In [1]: import numpy as np

In [2]: np.set_printoptions(suppress=True, linewidth=160)

In [3]: rd = lambda a: np.round(a, 2) + 0

In [4]: data = np.load("data.npy")

In [5]: print(data)
[[ 1  0]
 [-1 -1]
 [ 1 -1]
 [ 1  2]
 [ 2  1]
 [ 2 -2]]

In [6]: proj = data @ np.linalg.solve(data.T @ data, data.T)

In [7]: print(rd(proj @ data[:, 1]))
[ 0. -1. -1.  2.  1. -2.]

In [8]: print(rd((np.eye(6) - proj) @ data))
[[0. 0.]
 [0. 0.]
 [0. 0.]
 [0. 0.]
 [0. 0.]
 [0. 0.]]

In [9]: print(rd(np.linalg.eigvalsh(proj)))
[0. 0. 0. 0. 1. 1.]

In [10]: B = np.c_[data[:, :1] @ np.array([[2]]), np.array([9, -4, -4, 5, 4, -8])]

In [11]: print(B)
[[ 2  9]
 [-2 -4]
 [ 2 -4]
 [ 2  5]
 [ 4  4]
 [ 4 -8]]

In [12]: print(np.linalg.matrix_rank(B))
2

In [13]: print(np.linalg.matrix_rank(np.c_[data, B]))
3

In [14]: print(rd(np.linalg.lstsq(data, B[:, 0])[0]))
[2. 0.]

In [15]: print(rd(np.linalg.norm(B - data @ np.linalg.lstsq(data, B)[0], axis=0)))
[0.   9.15]

In [16]: print(data.reshape(-1, 2))
[[ 1  0]
 [-1 -1]
 [ 1 -1]
 [ 1  2]
 [ 2  1]
 [ 2 -2]]

In [17]: print(data.ravel(order="F"))
[ 1 -1  1  1  2  2  0 -1 -1  2  1 -2]

In [18]: print(data.reshape(2, -1))
[[ 1  0 -1 -1  1 -1]
 [ 1  2  2  1  2 -2]]

In [19]: t3 = data.reshape(6, 2, -1)

In [20]: print(np.einsum("ihd,jhd->hij", t3, t3).shape)
(2, 6, 6)

In [21]: print(np.einsum("ihd,ihd->ih", t3, t3))
[[1 0]
 [1 1]
 [1 1]
 [1 4]
 [4 1]
 [4 4]]

In [22]: x0 = np.array([2, 0])

In [23]: rhs = data @ x0

In [24]: print(rd(np.linalg.solve(data.T @ data, data.T @ rhs)))
[2. 0.]

In [25]: print(rhs)
[ 2 -2  2  2  4  4]

In [26]: print(rd(np.linalg.lstsq(data, rhs)[0]))
[2. 0.]

In [27]: rng = np.random.default_rng(16228)

In [28]: rhs = rhs + 0.05 * rng.normal(size=6)

In [29]: print(rd(rhs))
[ 1.98 -1.98  1.98  2.    3.97  3.97]

In [30]: b, *_ = np.linalg.lstsq(data, rhs)

In [31]: print(rd(data.T @ (rhs - data @ b)))
[0. 0.]

In [32]: print(b.round())
[2. 0.]

In [33]: print(rd(np.linalg.norm(rhs - data @ b)))
0.02

In [34]: print([round(float(np.linalg.norm(np.linalg.solve(data.T @ data + lam * np.eye(2), data.T @ rhs))), 2) for lam in (0, 1, 10, 100)])
[1.99, 1.83, 1.08, 0.21]

In [35]: W0 = np.loadtxt("test1.csv", delimiter=",")

In [36]: print(W0)
[[1. 0. 0. 0.]
 [0. 4. 0. 4.]
 [0. 0. 2. 0.]
 [0. 6. 0. 7.]]

In [37]: # 3 groups of indices that never mix

In [38]: B = W0 / np.linalg.norm(W0, axis=1, keepdims=True)

In [39]: cov = B @ B.T

In [40]: print(rd(cov))
[[1. 0. 0. 0.]
 [0. 1. 0. 1.]
 [0. 0. 1. 0.]
 [0. 1. 0. 1.]]

In [41]: print((np.abs(cov) > 0.9).astype(int))
[[1 0 0 0]
 [0 1 0 1]
 [0 0 1 0]
 [0 1 0 1]]

In [42]: q, Rm = np.linalg.qr(W0)

In [43]: print(rd(np.abs(np.diag(Rm))))
[1.   7.21 2.   0.55]

In [44]: print(rd(q))
[[ 1.    0.    0.    0.  ]
 [ 0.   -0.55  0.   -0.83]
 [ 0.    0.    1.    0.  ]
 [ 0.   -0.83  0.    0.55]]

In [45]: print(abs(Rm[0, 0]), rd(np.linalg.norm(W0[:, 0])))
1.0 1.0

In [46]: print(np.trace(q @ q.T))
4.0

In [47]: print(rd(np.sort(np.linalg.eigvals(W0).real)))
[ 0.38  1.    2.   10.62]

In [48]: print((W0 != 0).astype(int))
[[1 0 0 0]
 [0 1 0 1]
 [0 0 1 0]
 [0 1 0 1]]

In [49]: W = np.array([[3, 4, 5], [3, 2, 5], [7, 9, 2], [7, 5, 1]])

In [50]: b = np.array([-5, -3, -5])

In [51]: act = np.maximum(W0 @ W + b, 0)

In [52]: print((act > 0).astype(int))
[[0 1 0]
 [1 1 1]
 [1 1 0]
 [1 1 1]]

In [53]: print((act > 0).mean(axis=0))
[0.75 1.   0.5 ]

In [54]: basis = np.array([[2, 0], [-2, 0], [3, 3]])

In [55]: print(W @ basis)
[[13 15]
 [17 15]
 [ 2  6]
 [ 7  3]]

In [56]: mat = np.loadtxt("layer15.csv", delimiter=",")

In [57]: print(mat)
[[-2. -2.  1.]
 [-2. -2. -2.]
 [ 1. -2. -2.]]

In [58]: w, V = np.linalg.eigh(mat)

In [59]: x0 = np.array([2, 0, 1])

In [60]: print((np.sign(V[:, -1].round(6)) == np.sign(V[0, -1].round(6))).astype(int))
[1 0 1]

In [61]: print(rd(np.linalg.eigvalsh(mat[1:, 1:])))
[-4.  0.]

In [62]: print(x0 @ mat @ x0)
-6.0

In [63]: print(x0 @ mat @ x0 / (x0 @ x0), rd(w[0]), rd(w[-1]))
-1.2 -4.37 1.37

In [64]: w, V = np.linalg.eigvalsh(mat)
---------------------------------------------------------------------------
ValueError                                Traceback (most recent call last)
Cell In[64], line 1
----> 1 w, V = np.linalg.eigvalsh(mat)

ValueError: too many values to unpack (expected 2)

In [65]: w, V = np.linalg.eigh(mat)

In [66]: print(np.unique(w.round(6) + 0, return_counts=True)[1])
[1 1 1]

In [67]: print(rd(V.T @ mat @ V))
[[-4.37  0.    0.  ]
 [ 0.   -3.    0.  ]
 [ 0.    0.    1.37]]

In [68]: print(rd(w))
[-4.37 -3.    1.37]

In [69]: print(rd(np.linalg.eigvalsh(mat @ mat)))
[ 1.88  9.   19.12]

In [70]: print(rd(np.abs(V[:, -1])))
[0.54 0.64 0.54]

In [71]: print(rd(np.linalg.eigvalsh(mat + 3 * np.eye(3))))
[-1.37  0.    4.37]

In [72]: print(rd(V.T @ V))
[[1. 0. 0.]
 [0. 1. 0.]
 [0. 0. 1.]]

In [73]: K = np.array([[-3, 9, 0, 0], [9, 2, 0, 0], [0, 0, -3, 9], [0, 0, 9, 2]])

In [74]: print(np.all(np.linalg.eigvalsh(K) > 0))
False

In [75]: print(np.flatnonzero(np.linalg.matrix_power((K != 0) + (K.T != 0) + np.eye(4), 4)[1]))
[0 1]

In [76]: print(rd(np.linalg.det(K)))
7569.0

In [77]: print((K != 0).astype(int))
[[1 1 0 0]
 [1 1 0 0]
 [0 0 1 1]
 [0 0 1 1]]

In [78]: A = np.load("block19.npy")

In [79]: print(A)
[[  4.03  -8.16   1.51 -42.73  39.91]
 [  1.41  -7.06   2.96 -40.59  41.02]
 [ 12.36 -14.68  20.19  34.79   3.32]
 [  1.56  -7.43   0.95 -41.62  38.03]
 [  1.9   -8.74   2.39 -40.13  38.46]
 [ 13.24 -15.81  21.79  33.31   2.41]
 [ 11.72 -16.68  20.19  34.91   0.63]
 [  3.44  -7.7    1.53 -42.74  39.51]
 [  3.47  -8.04   0.77 -41.8   37.99]
 [ 11.77 -17.29  21.07  34.58   2.51]
 [  1.56  -8.46   2.83 -40.88  41.11]
 [  2.65  -7.28   2.72 -43.03  38.88]
 [  1.83 -10.31   2.06 -40.69  39.72]
 [ 11.25 -16.02  18.72  35.42   1.85]
 [  3.87  -7.61   1.69 -43.67  40.63]
 [  2.34  -7.63   1.9  -42.65  38.22]
 [ 13.26 -15.8   20.45  34.63   1.05]
 [ 11.48 -16.32  19.55  33.65   1.3 ]
 [  2.71  -9.22   2.27 -39.5   40.7 ]
 [ 11.69 -15.48  19.57  34.31   1.86]
 [  2.99  -8.69   1.58 -40.53  39.89]
 [ 13.49 -14.94  19.43  33.4    1.88]
 [  1.84  -8.27   3.15 -42.65  38.53]
 [ 11.97 -14.56  21.39  34.54   3.35]
 [ 13.74 -16.29  20.26  32.89   2.28]
 [ 12.51 -15.67  20.3   35.58   2.58]]

In [80]: left, sigma, vt = np.linalg.svd(A)

In [81]: print(rd(sigma))
[233.35 129.34   5.21   4.31   3.72]

In [82]: B = left[:, :2] @ np.diag(sigma[:2]) @ vt[:2]

In [83]: print(np.linalg.matrix_rank(A, rtol=0.05))
2

In [84]: basis = A[[23, 19]].astype(float)

In [85]: for _ in range(5):
    ...:     z = np.linalg.norm(A[:, None] - basis, axis=-1).argmin(axis=1)
    ...:     basis = np.array([A[z == j].mean(axis=0) for j in range(2)])
    ...: 

In [86]: print(z)
[0 0 1 0 0 1 1 0 0 1 0 0 0 1 0 0 1 1 0 1 0 1 0 1 1 1]

In [87]: print(np.abs(basis[1] - basis[0]).argmax())
3

In [88]: print(rd(basis[1] - basis[0]))
[  9.83  -7.61  18.22  75.99 -37.39]

In [89]: print(rd(basis))
[[  2.54  -8.19   2.02 -41.66  39.47]
 [ 12.37 -15.79  20.24  34.33   2.09]]

In [90]: print(np.bincount(z))
[14 12]
